% ipython --no-banner

In [1]: import numpy as np

In [2]: np.set_printoptions(precision=3, suppress=True, linewidth=140)

In [3]: E = np.loadtxt("arr.csv", delimiter=",")

In [4]: E
Out[4]: 
array([[ -0.3,  -0.3,  -0.2,   0.1],
       [  2.1,   1. ,  -1.5,  -1.6],
       [  1.6,   0.4,  -0.7,  -0.3],
       [  0.3,   0.7,  -0.4,   1. ],
       [ -0.9,   1.3,  -0.2,  -0.9],
       [  0.9,  -2. ,  -0.5,  -0.9],
       [ -1.4,  -1.3,  -0.5,   1.7],
       [  0.5,   1.3,  -1.8,   0. ],
       [ -1.1,  -0.1,  -1.6,   0. ],
       [  1.4,  -0.8,  -0.9,  -0.6],
       [  1. ,   0. ,   0.7,  -0.6],
       [  1.3,  -1.1,  -0.2,  -0.3],
       [  1.3,   1.8,   0.9,  -1.3],
       [  1. ,  -0.5,   0.4,   0.6],
       [ -0.3,  -1.8,   1. ,   0.3],
       [ -0.8,  -0.4,   2. ,  -1.5],
       [ -1.4,   0.1,  -1.2,   2.8],
       [ -1.6,   0.1,   0.8,   0.2],
       [-28. ,  14. ,  10. , -14. ],
       [  0. ,   1.9,   0.7,  -0.5],
       [ -1.6,  -0.5,   0.5,  -1.4]])

In [5]: # row 18 is much longer than the rest

In [6]: Ac = E - E.mean(axis=0)

In [7]: U, sig, Vt = np.linalg.svd(Ac, full_matrices=False)

In [8]: np.abs(Vt[0]).argmax()
Out[8]: np.int64(0)

In [9]: Vt[0] * np.sign(Vt[0, np.abs(Vt[0]).argmax()])
Out[9]: array([ 0.786, -0.391, -0.287,  0.384])

In [10]: (np.sign(U[:, 0]) == np.sign(U[0, 0])).astype(int)
Out[10]: array([1, 1, 1, 1, 1, 1, 1, 1, 1, 1, 1, 1, 1, 1, 1, 1, 1, 1, 0, 1, 0])

In [11]: sig
Out[11]: array([35.226,  6.029,  4.88 ,  3.273])

In [12]: np.round(Ac.mean(axis=0), 3) + 0
Out[12]: array([0., 0., 0., 0.])
